% ipython --no-banner

In [1]: import numpy as np

In [2]: import numpy.linalg as la

In [3]: np.set_printoptions(suppress=True, linewidth=160)

In [4]: rng = np.random.default_rng(39186)

In [5]: A = rng.normal(size=(13, 6))

In [6]: A = 5 * A / la.norm(A, axis=1, keepdims=True)

In [7]: A.round(4)
Out[7]: 
array([[-0.0517,  3.5541,  0.4759,  3.0911,  1.5985, -0.1715],
       [-2.6137, -2.5706,  0.1505,  0.9171, -0.7939,  3.1727],
       [ 4.1987, -0.6529, -0.4955,  0.4659,  0.7015, -2.4474],
       [-2.551 ,  0.418 , -1.833 ,  0.5837,  2.5239, -2.8718],
       [-0.2028, -0.6843,  2.5049,  1.4308, -3.7814, -1.3674],
       [ 2.3874, -1.3217,  1.9181,  0.8433,  2.5782, -2.5526],
       [ 3.7544,  0.6692,  2.9567, -0.1414, -0.3899, -1.242 ],
       [-1.9823, -0.2972,  0.7571, -2.2176, -0.9446,  3.8208],
       [ 2.1928, -4.2434, -1.2336, -0.1764, -0.4732, -0.6392],
       [-0.4988,  2.1452,  3.605 ,  2.3413,  0.2707,  1.2642],
       [-2.7308, -2.3785, -2.0422,  1.0519, -0.2899, -2.5543],
       [-4.1704, -0.8462, -0.0842,  1.5772,  0.6429, -1.9959],
       [-2.9008,  0.5797,  3.0181, -2.2649, -0.8332, -1.1474]])

In [8]: la.matrix_rank(A)
Out[8]: np.int64(6)

In [9]: np.unravel_index(np.abs(A).argmax(), A.shape)
Out[9]: (np.int64(8), np.int64(1))

In [10]: A.shape
Out[10]: (13, 6)

In [11]: Xs = (A - A.mean(axis=0)) / A.std(axis=0)

In [12]: print(np.argwhere(np.abs(Xs) > 2))
[[0 1]
 [4 4]
 [7 5]]

In [13]: np.round(Xs.std(axis=0), 4)
Out[13]: array([1., 1., 1., 1., 1., 1.])

In [14]: beta = la.lstsq(np.delete(Xs, 1, axis=1), Xs[:, 1])[0]

In [15]: np.round(1 - np.var(Xs[:, 1] - np.delete(Xs, 1, axis=1) @ beta), 4)
Out[15]: np.float64(0.4957)

In [16]: np.abs(beta).argmax()
Out[16]: np.int64(1)

In [17]: lab = A[:, 3] > np.median(A[:, 3])

In [18]: r0 = A[lab].mean(axis=0) - A[~lab].mean(axis=0)

In [19]: ((A - A.mean(axis=0)) @ r0 > 0).astype(int)
Out[19]: array([1, 1, 0, 1, 1, 0, 0, 1, 0, 1, 1, 1, 1])

In [20]: C = A[[2, 11]].astype(float)

In [21]: for _ in range(3):
    ...:     lab = la.norm(A[:, None] - C, axis=-1).argmin(axis=1)
    ...:     C = np.array([A[lab == j].mean(axis=0) for j in range(2)])
    ...: 

In [22]: print(lab)
[1 1 0 1 1 0 0 1 0 1 1 1 1]

In [23]: print(np.round(C[1] - C[0], 4))
[-5.1003  1.3783 -0.0584  0.4755 -0.7827  1.5147]

In [24]: np.bincount(lab)
Out[24]: array([4, 9])

In [25]: X = np.loadtxt("dump.csv", delimiter=",")

In [26]: print(X)
[[ 0.  5. -2. -4.  4. -6. -6. -5.  6.  4.]
 [ 3.  5.  0. -2.  3. -3. -3.  1.  3.  1.]
 [ 4.  4. -2. -3.  4. -3. -7.  6.  6. -1.]
 [-1.  3. -2.  0. -3. -2. -1. -3.  2.  3.]
 [ 2.  8. -2. -2.  0. -5. -4. -2.  5.  4.]
 [ 0.  2.  1.  0.  0.  0.  0. -2.  1.  2.]
 [-3. -5.  4.  1. -3.  2. -6. -8.  6.  3.]
 [-2. -2. -2.  1.  1.  0. -5. -5.  6.  3.]
 [ 2.  8. -2. -2.  0. -5. -4. -2.  5.  4.]
 [-3.  2.  3.  3. -1. -1. -1.  1.  0.  1.]
 [-3.  3. -5. -1.  0. -1. -2. -3.  4.  2.]]

In [27]: x0 = np.array([-3, 1, 1, -1, 1, -2])

In [28]: np.sign((A @ x0).round(6))
Out[28]: array([ 1., -1., -1.,  1., -1.,  1., -1.,  1., -1.,  1.,  1.,  1.,  1.])

In [29]: r = la.matrix_rank(X)

In [30]: r
Out[30]: np.int64(9)

In [31]: N = la.svd(X)[2][r:].T

In [32]: print(la.matrix_rank(X.T @ X), la.matrix_rank(X @ X.T))
9 9

In [33]: print([int(la.matrix_rank(X[:, :j + 1])) for j in range(10)])
[1, 2, 3, 4, 5, 6, 7, 8, 9, 9]

In [34]: [int(la.matrix_rank(np.delete(X, i, axis=0))) for i in range(11)]
Out[34]: [8, 9, 8, 9, 9, 8, 8, 8, 9, 8, 8]

In [35]: r0 = np.array([-2, 2, 5])

In [36]: np.cross(X[1, :3], X[6, :3])
Out[36]: array([ 20., -12.,   0.])

In [37]: np.polyval(r0, X[1])
Out[37]: array([ -7., -35.,   5.,  -7.,  -7., -19., -19.,   5.,  -7.,   5.])

In [38]: np.array([np.convolve(row, r0, "same") for row in X])
Out[38]: 
array([[-10.,  14.,  29., -26.,   0.,  20., -32., -52., -21.,  38.],
       [ -4.,  25.,  29., -10.,   2.,  15., -23., -19.,   9.,  17.],
       [  0.,  32.,  22., -24.,  -1.,  28., -41., -35.,  44.,  28.],
       [ -8.,   5.,  11.,  -4.,  -2., -17.,  -6., -15., -17.,  16.],
       [-12.,  30.,  40., -14.,   0.,  -2., -29., -34.,  -8.,  33.],
       [ -4.,   2.,  12.,   5.,   0.,   0.,   4.,  -6., -12.,   9.],
       [  4., -33., -19.,  28.,  -5.,   1.,  14., -58., -34.,  36.],
       [  0., -10., -16., -10.,   7.,  15.,   0., -47., -19.,  36.],
       [-12.,  30.,  40., -14.,   0.,  -2., -29., -34.,  -8.,  33.],
       [-10., -17.,  10.,  23.,  15.,  -5.,  -9.,  -3.,   3.,   2.],
       [-12.,   1.,   7., -27.,  -3.,   2.,  -3., -24., -11.,  24.]])

In [39]: [round(float(x), 4) for x in la.svd(X, compute_uv=False)[:3]]
Out[39]: [27.4856, 17.7846, 10.5828]

In [40]: round(la.norm(X, 2) / la.norm(X), 4)
Out[40]: np.float64(0.7629)

In [41]: la.matrix_rank(X, rtol=0.1)
Out[41]: np.int64(6)

In [42]: F = np.load("block4.npy")

In [43]: F
Out[43]: 
array([[  7,  -1,  -2,   2,   0,   3,   2,  -1,   0,   0,  -2,   1],
       [ -2, -27,   3,  -2,   2,   1,   0,   1,   2,   0,   0,  -3],
       [  1,  -3,  -3,  -3,  -3,  -2,  -1,   3,  -3,  -1,   3,  -3],
       [ -3,  -2,   3, -32,   2,  -1,  -2,   0,  -2,   1,   0,   1],
       [  1,   3,  -3,   3,   2,  -1,   2,  -2,  -3,   2,   1,  -1],
       [  1,   3,  -1,  -1,   0,   8,   2,  -2,  -3,   3,   1,  -3],
       [ -2,  -2,   3,   3,   0,   3,  11,  -3,   2,  -1,  -2,   3],
       [ -1,   3,  -2,   1,  -3,   0,   2,  17,   0,   1,   0,  -3],
       [ -1,  -2,   1,   0,   2,  -2,   1,  -1, -12,  -2,   3,   1],
       [  2,   0,  -3,   2,   0,   0,  -1,   2,  -1,  28,  -3,   0],
       [  3,   1,  -1,   2,   2,   1,  -3,  -1,  -1,  -2, -27,  -1],
       [  0,   3,   1,   2,   1,  -3,  -3,  -1,  -1,   0,   0,  30]])

In [44]: other = la.inv(F)

In [45]: np.allclose(other, F.T)
Out[45]: False

In [46]: round(la.slogdet(F)[0], 4)
Out[46]: np.float64(-1.0)

In [47]: round(la.cond(F), 4)
Out[47]: np.float64(13.3936)

In [48]: np.round(la.inv(other), 4) + 0
Out[48]: 
array([[  7.,  -1.,  -2.,   2.,   0.,   3.,   2.,  -1.,   0.,   0.,  -2.,   1.],
       [ -2., -27.,   3.,  -2.,   2.,   1.,   0.,   1.,   2.,   0.,   0.,  -3.],
       [  1.,  -3.,  -3.,  -3.,  -3.,  -2.,  -1.,   3.,  -3.,  -1.,   3.,  -3.],
       [ -3.,  -2.,   3., -32.,   2.,  -1.,  -2.,   0.,  -2.,   1.,   0.,   1.],
       [  1.,   3.,  -3.,   3.,   2.,  -1.,   2.,  -2.,  -3.,   2.,   1.,  -1.],
       [  1.,   3.,  -1.,  -1.,   0.,   8.,   2.,  -2.,  -3.,   3.,   1.,  -3.],
       [ -2.,  -2.,   3.,   3.,   0.,   3.,  11.,  -3.,   2.,  -1.,  -2.,   3.],
       [ -1.,   3.,  -2.,   1.,  -3.,   0.,   2.,  17.,   0.,   1.,   0.,  -3.],
       [ -1.,  -2.,   1.,   0.,   2.,  -2.,   1.,  -1., -12.,  -2.,   3.,   1.],
       [  2.,   0.,  -3.,   2.,   0.,   0.,  -1.,   2.,  -1.,  28.,  -3.,   0.],
       [  3.,   1.,  -1.,   2.,   2.,   1.,  -3.,  -1.,  -1.,  -2., -27.,  -1.],
       [  0.,   3.,   1.,   2.,   1.,  -3.,  -3.,  -1.,  -1.,   0.,   0.,  30.]])

In [49]: np.round(la.det(F) * la.det(other), 4)
Out[49]: np.float64(1.0)

In [50]: np.round(F @ other, 4) + 0
Out[50]: 
array([[1., 0., 0., 0., 0., 0., 0., 0., 0., 0., 0., 0.],
       [0., 1., 0., 0., 0., 0., 0., 0., 0., 0., 0., 0.],
       [0., 0., 1., 0., 0., 0., 0., 0., 0., 0., 0., 0.],
       [0., 0., 0., 1., 0., 0., 0., 0., 0., 0., 0., 0.],
       [0., 0., 0., 0., 1., 0., 0., 0., 0., 0., 0., 0.],
       [0., 0., 0., 0., 0., 1., 0., 0., 0., 0., 0., 0.],
       [0., 0., 0., 0., 0., 0., 1., 0., 0., 0., 0., 0.],
       [0., 0., 0., 0., 0., 0., 0., 1., 0., 0., 0., 0.],
       [0., 0., 0., 0., 0., 0., 0., 0., 1., 0., 0., 0.],
       [0., 0., 0., 0., 0., 0., 0., 0., 0., 1., 0., 0.],
       [0., 0., 0., 0., 0., 0., 0., 0., 0., 0., 1., 0.],
       [0., 0., 0., 0., 0., 0., 0., 0., 0., 0., 0., 1.]])
